In [1]: import numpy as np

In [2]: from numpy import linalg as LA

In [3]: np.set_printoptions(precision=1, suppress=True, linewidth=100, legacy="1.25")

In [4]: rd = lambda a: np.round(a, 1) + 0

In [5]: E = np.load("sample11.npy")

In [6]: E
Out[6]: 
array([[-2.,  3.,  0.,  0.],
       [ 3.,  5.,  3.,  0.],
       [ 0.,  3., -2.,  3.],
       [ 0.,  0.,  3.,  7.]])

In [7]: E @ E
Out[7]: 
array([[13.,  9.,  9.,  0.],
       [ 9., 43.,  9.,  9.],
       [ 9.,  9., 22., 15.],
       [ 0.,  9., 15., 58.]])

In [8]: E.inv()
---------------------------------------------------------------------------
AttributeError                            Traceback (most recent call last)
Cell In[8], line 1
----> 1 E.inv()

AttributeError: 'numpy.ndarray' object has no attribute 'inv'

In [9]: np.allclose(E, E.T)
Out[9]: True

In [10]: rd(LA.matrix_power(E, 3))
Out[10]: 
array([[  1., 111.,   9.,  27.],
       [111., 269., 138.,  90.],
       [  9., 138.,  28., 171.],
       [ 27.,  90., 171., 451.]])

In [11]: ev, V = LA.eigh(E)

In [12]: x = np.array([-2, 0, -2, -1])

In [13]: x @ E @ x
Out[13]: 3.0

In [14]: rd(V * np.maximum(ev, 0) @ V.T)
Out[14]: 
array([[ 0.7,  1.9,  0.6, -0.1],
       [ 1.9,  5.7,  1.8,  0.3],
       [ 0.6,  1.8,  1.2,  2.1],
       [-0.1,  0.3,  2.1,  7.2]])

In [15]: (np.sign(V[:, -1].round(6)) == np.sign(V[0, -1].round(6))).astype(int)
Out[15]: array([1, 1, 1, 1])

In [16]: rd(V * np.abs(ev) @ V.T)
Out[16]: 
array([[ 3.3,  0.9,  1.1, -0.2],
       [ 0.9,  6.4,  0.7,  0.6],
       [ 1.1,  0.7,  4.3,  1.3],
       [-0.2,  0.6,  1.3,  7.5]])
